In [1]: import numpy as np

In [2]: import numpy.linalg as la

In [3]: np.set_printoptions(precision=2, suppress=True, linewidth=100, floatmode="fixed")

In [4]: W0 = np.load("mat.npy")

In [5]: W0
Out[5]: 
array([[ 2.40, -0.22, 41.42],
       [-0.22, -0.05, 41.04],
       [-1.54, -0.09, 39.90],
       [-1.20,  1.55, 40.80],
       [-0.52, -1.91, 41.38],
       [-1.99,  0.96, 40.59],
       [ 0.04, -0.94, 40.74],
       [ 0.79,  0.59, 39.29],
       [ 0.04,  0.56, 40.84],
       [ 0.57,  0.52, 39.35],
       [-0.27, -0.45, 40.29],
       [ 0.44,  0.55, 40.27],
       [-1.00,  1.72, 40.99],
       [-0.68, -1.70, 40.67],
       [ 0.87, -0.36, 42.47],
       [ 0.33,  0.05, 39.23],
       [-0.03, -1.44, 39.96],
       [-1.49,  0.54, 41.01],
       [-0.96,  0.11, 39.64],
       [-1.74, -0.29, 40.06],
       [ 0.14,  0.85, 38.76],
       [-0.50,  0.35, 41.64],
       [ 0.51,  1.43, 41.50],
       [-0.70, -1.81, 39.98],
       [-0.50,  0.61, 39.38],
       [ 0.97,  0.75, 42.54]])

In [6]: cen = W0 - W0.mean(axis=0)

In [7]: left, sigma, VT = la.svd(cen, full_matrices=False)

In [8]: print(VT[0] * np.sign(VT[0, np.abs(VT[0]).argmax()]))
[ 0.73 -0.04  0.68]

In [9]: print(np.searchsorted(np.cumsum(sigma ** 2) / (sigma ** 2).sum(), 0.9) + 1)
3

In [10]: sigma ** 2 / (sigma ** 2).sum()
Out[10]: array([0.39, 0.34, 0.26])

In [11]: sigma
Out[11]: array([5.36, 4.98, 4.38])
